>>> import numpy as np
>>> from numpy import linalg as LA
>>> np.set_printoptions(precision=1, suppress=True, linewidth=160, sign=" ")
>>> r0 = np.array([-3, 0, 0, 1])
>>> F = r0[np.abs(np.subtract.outer(np.arange(4), np.arange(4)))]
>>> F
array([[-3,  0,  0,  1],
       [ 0, -3,  0,  0],
       [ 0,  0, -3,  0],
       [ 1,  0,  0, -3]])
>>> vals, V = LA.eigh(F)
>>> np.round(V.T @ V, 1) + 0
array([[ 1.,  0.,  0.,  0.],
       [ 0.,  1.,  0.,  0.],
       [ 0.,  0.,  1.,  0.],
       [ 0.,  0.,  0.,  1.]])
>>> vals.sum(), np.trace(F)
(np.float64(-12.0), np.int64(-12))
>>> print(np.round(V.T @ F @ V, 1) + 0)
[[-4.  0.  0.  0.]
 [ 0. -3.  0.  0.]
 [ 0.  0. -3.  0.]
 [ 0.  0.  0. -2.]]
>>> LA.svd(F, compute_uv=False)
array([ 4.,  3.,  3.,  2.])
>>> np.abs(V[:, -1])
array([ 0.7,  0. ,  0. ,  0.7])
>>> np.flatnonzero(LA.matrix_power((F != 0) + (F.T != 0) + np.eye(4), 4)[3])
array([ 0,  3])
>>> np.sort(LA.eigvals(F).real)
array([-4., -3., -3., -2.])
>>> X = np.loadtxt("run18.csv", delimiter=",")
>>> X
array([[ 1., -1.,  1., -1.],
       [ 1.,  0.,  0.,  0.],
       [ 1.,  1.,  1.,  1.]])
>>> rng = np.random.default_rng(75355)
>>> M2 = X + rng.integers(-2, 3, (3, 2)) @ rng.integers(-2, 3, (2, 4))
>>> print(M2)
[[-3. -1.  1.  3.]
 [-5.  0. -2.  2.]
 [ 2.  1.  2.  2.]]
>>> LA.matrix_rank(M2 - X, tol=1e-8)
np.int64(2)
>>> X.reshape(2, -1)
array([[ 1., -1.,  1., -1.,  1.,  0.],
       [ 0.,  0.,  1.,  1.,  1.,  1.]])
>>> X.reshape(-1, 2)
array([[ 1., -1.],
       [ 1., -1.],
       [ 1.,  0.],
       [ 0.,  0.],
       [ 1.,  1.],
       [ 1.,  1.]])
>>> T = X.reshape(3, 2, -1)
>>> T[:, 0]
array([[ 1., -1.],
       [ 1.,  0.],
       [ 1.,  1.]])
>>> T.transpose(1, 0, 2)
array([[[ 1., -1.],
        [ 1.,  0.],
        [ 1.,  1.]],

       [[ 1., -1.],
        [ 0.,  0.],
        [ 1.,  1.]]])
>>> M2 = X[0, 0] * X[1:] - np.outer(X[1:, 0], X[0])
>>> M2
array([[ 0.,  1., -1.,  1.],
       [ 0.,  2.,  0.,  2.]])
>>> print(LA.matrix_rank(M2), LA.matrix_rank(X))
2 3
>>> theta = np.radians(135)
>>> Rm = np.eye(4)
>>> Rm[0, 0] = Rm[1, 1] = np.cos(theta)
>>> Rm[0, 1], Rm[1, 0] = -np.sin(theta), np.sin(theta)
>>> Rm
array([[-0.7, -0.7,  0. ,  0. ],
       [ 0.7, -0.7,  0. ,  0. ],
       [ 0. ,  0. ,  1. ,  0. ],
       [ 0. ,  0. ,  0. ,  1. ]])
>>> M2 = X @ Rm.T
>>> np.abs(M2 - X).max(axis=0)
array([ 2.4,  2.4,  0. ,  0. ])
>>> print(M2.round(1) + 0)
[[ 0.   1.4  1.  -1. ]
 [-0.7  0.7  0.   0. ]
 [-1.4  0.   1.   1. ]]
>>> print(LA.svd(X, compute_uv=False), LA.svd(M2, compute_uv=False))
[ 2.1  2.   0.7] [ 2.1  2.   0.7]
>>> m1 = np.array([[0, 1, 0, 0], [1, 0, 0, 0], [0, 0, 0, 1], [0, 0, 1, 0]])
>>> z = rng.permutation(4)
>>> M2 = m1[:, z] * rng.choice([-1, 1], 4)
>>> M2
array([[-1,  0,  0,  0],
       [ 0,  0, -1,  0],
       [ 0,  0,  0,  1],
       [ 0, -1,  0,  0]])
>>> U, _, Vt = LA.svd(m1.T @ M2)
>>> LA.lstsq(m1, M2)[0]
array([[ 0.,  0., -1.,  0.],
       [-1.,  0.,  0.,  0.],
       [ 0., -1.,  0.,  0.],
       [ 0.,  0.,  0.,  1.]])
>>> z
array([ 1,  2,  0,  3])
>>> data = np.array([[0.0, -3.2], [0.0, 0.6]])
>>> r = LA.matrix_rank(data)
>>> print(r)
1
>>> ns = LA.svd(data)[2][r:].T
>>> print([int(LA.matrix_rank(data[:, :j + 1])) for j in range(2)])
[0, 1]
>>> M = np.load("x.npy")
>>> M
array([[ 5.,  0.,  4.,  4.],
       [ 0.,  5.,  0.,  0.],
       [ 4.,  0.,  5.,  4.],
       [ 4.,  0.,  4.,  5.]])
>>> vals, V = LA.eig(M)
>>> np.sort(LA.eigvals(LA.inv(M)))
array([ 0.1,  0.2,  1. ,  1. ])
>>> vals
array([  1.,  13.,   1.,   5.])
>>> vals, V = LA.eigh(M)
>>> x = np.array([-7, 6, -7, -7])
>>> np.round(V * np.abs(vals) @ V.T, 1) + 0
array([[ 5.,  0.,  4.,  4.],
       [ 0.,  5.,  0.,  0.],
       [ 4.,  0.,  5.,  4.],
       [ 4.,  0.,  4.,  5.]])
>>> LA.eigvalsh(M[1:, 1:])
array([ 1.,  5.,  9.])
>>> np.round(V * np.maximum(vals, 0) @ V.T, 1) + 0
array([[ 5.,  0.,  4.,  4.],
       [ 0.,  5.,  0.,  0.],
       [ 4.,  0.,  5.,  4.],
       [ 4.,  0.,  4.,  5.]])
>>> np.abs(M).sum(axis=1).max(), np.abs(vals).max()
(np.float64(13.0), np.float64(13.0))
>>> round(float(LA.det(M.T)), 1)
65.0
>>> round(float(LA.det(M[::-1])), 1)
65.0
>>> np.einsum("ii->", M)
np.float64(20.0)
>>> print(M @ M)
[[ 57.   0.  56.  56.]
 [  0.  25.   0.   0.]
 [ 56.   0.  57.  56.]
 [ 56.   0.  56.  57.]]
>>> print((LA.matrix_power((M != 0) + (M.T != 0) + np.eye(4), 4) > 0).astype(int))
[[ 1  0  1  1]
 [ 0  1  0  0]
 [ 1  0  1  1]
 [ 1  0  1  1]]
>>> np.flatnonzero(LA.matrix_power((M != 0) + (M.T != 0) + np.eye(4), 4)[2])
array([ 0,  2,  3])
>>> (M != 0).astype(int)
array([[ 1,  0,  1,  1],
       [ 0,  1,  0,  0],
       [ 1,  0,  1,  1],
       [ 1,  0,  1,  1]])
>>> np.sort(LA.eigvals(M).real)
array([  1.,   1.,   5.,  13.])
>>> def softmax(z):
...     e = np.exp(z - z.max(axis=-1, keepdims=True))
...     return e / e.sum(axis=-1, keepdims=True)
... 
>>> np.round(softmax(M[0] + -1), 1) + 0
array([ 0.6,  0. ,  0.2,  0.2])
>>> S = M @ M.T / np.sqrt(4)
>>> softmax(S).round(6).argmax(axis=1)
array([ 0,  1,  2,  3])
>>> np.round(softmax(S + np.triu(np.full(S.shape, -np.inf), 1)), 1) + 0
array([[ 1. ,  0. ,  0. ,  0. ],
       [ 0. ,  1. ,  0. ,  0. ],
       [ 0.4,  0. ,  0.6,  0. ],
       [ 0.3,  0. ,  0.3,  0.5]])
>>> mat = np.loadtxt("mat.csv", delimiter=",")
>>> mat
array([[ 4.,  1.,  1.],
       [ 1.,  4.,  1.],
       [ 1.,  1.,  4.]])
>>> Lm = LA.cholesky(mat)
>>> mat / np.sqrt(np.outer(np.diag(mat), np.diag(mat)))
array([[ 1. ,  0.2,  0.2],
       [ 0.2,  1. ,  0.2],
       [ 0.2,  0.2,  1. ]])
>>> np.diag(Lm) ** 2
array([ 4. ,  3.8,  3.6])
>>> vals, V = LA.eigh(mat)
>>> x = np.array([0, 2, 1])
>>> x @ mat @ x / (x @ x), np.round(vals[0], 1), vals[-1]
(np.float64(4.8), np.float64(3.0), np.float64(6.0))
>>> x @ mat @ x
np.float64(24.0)
>>> (np.sign(V[:, -1].round(6)) == np.sign(V[0, -1].round(6))).astype(int)
array([ 1,  1,  1])
>>> feats = np.load("block3.npy")
>>> feats
array([[ 25, -45, -15,  35],
       [-45,  81,  27, -63],
       [-15,  27,   9, -21],
       [ 35, -63, -21,  49]])
>>> # symmetric, so the eigenvalues are real
>>> vals, V = LA.eigh(feats)
>>> V @ np.diag(vals) @ V.T
array([[ 25., -45., -15.,  35.],
       [-45.,  81.,  27., -63.],
       [-15.,  27.,   9., -21.],
       [ 35., -63., -21.,  49.]])
>>> np.round(LA.svd(feats, compute_uv=False), 1) + 0
array([ 164.,    0.,    0.,    0.])
>>> (vals > 1e-8).sum(), (vals < -1e-8).sum()
(np.int64(1), np.int64(0))
>>> LA.eigvalsh(feats + 3 * np.eye(4))
array([   3.,    3.,    3.,  167.])
>>> print(np.abs(V[:, -1]).round(6).argmax())
1
>>> np.round(V.T @ feats @ V, 1) + 0
array([[   0.,    0.,    0.,    0.],
       [   0.,    0.,    0.,    0.],
       [   0.,    0.,    0.,    0.],
       [   0.,    0.,    0.,  164.]])
>>> G = X.T @ X
>>> np.diag(G)
array([ 3.,  2.,  2.,  2.])
>>> print(LA.matrix_rank(G))
3
>>> G
array([[ 3.,  0.,  2.,  0.],
       [ 0.,  2.,  0.,  2.],
       [ 2.,  0.,  2.,  0.],
       [ 0.,  2.,  0.,  2.]])
>>> (X @ X.T).shape
(3, 3)
>>> print(np.trace(G), (X ** 2).sum())
9.0 9.0
>>> np.allclose(G, G.T)
True
>>> LA.eigvalsh(G)[::-1]
array([ 4.6,  4. ,  0.4,  0. ])
>>> LA.svd(X, compute_uv=False) ** 2
array([ 4.6,  4. ,  0.4])
>>> E = np.load("m.npy")
>>> E
array([[ 3,  0,  0,  3,  0,  0],
       [ 9,  0,  0,  9,  0,  0],
       [ 9,  6,  9,  9,  6,  9],
       [ 1,  0,  0, -3,  0,  0],
       [ 3,  0,  0, -9,  0,  0],
       [ 3,  2,  3, -9, -6, -9]])
>>> # null space of dimension 2
>>> round(LA.det(E), 1)
np.float64(0.0)
>>> LA.matrix_power(E, 3)
array([[   36,     0,     0,    36,     0,     0],
       [  108,     0,     0,   108,     0,     0],
       [ 2268,   648,   972,  2268,   648,   972],
       [   12,     0,     0,   -36,     0,     0],
       [   36,     0,     0,  -108,     0,     0],
       [  756,   216,   324, -2268,  -648,  -972]])
>>> round(np.abs(LA.eigvals(E)).max(), 1)
np.float64(10.4)
>>> E @ E
array([[  12,    0,    0,    0,    0,    0],
       [  36,    0,    0,    0,    0,    0],
       [ 216,   72,  108,    0,    0,    0],
       [   0,    0,    0,   12,    0,    0],
       [   0,    0,    0,   36,    0,    0],
       [   0,    0,    0,  216,   72,  108]])
>>> (E + E.T) / 2
array([[ 3. ,  4.5,  4.5,  2. ,  1.5,  1.5],
       [ 4.5,  0. ,  3. ,  4.5,  0. ,  1. ],
       [ 4.5,  3. ,  9. ,  4.5,  3. ,  6. ],
       [ 2. ,  4.5,  4.5, -3. , -4.5, -4.5],
       [ 1.5,  0. ,  3. , -4.5,  0. , -3. ],
       [ 1.5,  1. ,  6. , -4.5, -3. , -9. ]])
>>> round(float(LA.norm(E[2], 1)), 1), round(float(LA.norm(E[2], np.inf)), 1)
(48.0, 9.0)
>>> np.round(LA.norm(E) ** 2 / LA.norm(E, 2) ** 2, 1)
np.float64(1.6)
>>> np.round(LA.norm(E[2] - E[1]), 1)
np.float64(15.3)
>>> x = np.array([0, 0, 1, 2, 0, 0])
>>> print((E * x).sum(axis=1))
[  6  18  27  -6 -18 -15]
>>> (E @ x).argmax()
np.int64(2)
>>> E @ (2 * x)
array([ 12,  36,  54, -12, -36, -30])
>>> E @ np.eye(6)[2]
array([ 0.,  0.,  9.,  0.,  0.,  3.])
>>> np.sign((E @ x).round(6))
array([ 1,  1,  1, -1, -1, -1])
>>> print(E * x)
[[  0   0   0   6   0   0]
 [  0   0   0  18   0   0]
 [  0   0   9  18   0   0]
 [  0   0   0  -6   0   0]
 [  0   0   0 -18   0   0]
 [  0   0   3 -18   0   0]]
>>> print(E @ x)
[  6  18  27  -6 -18 -15]
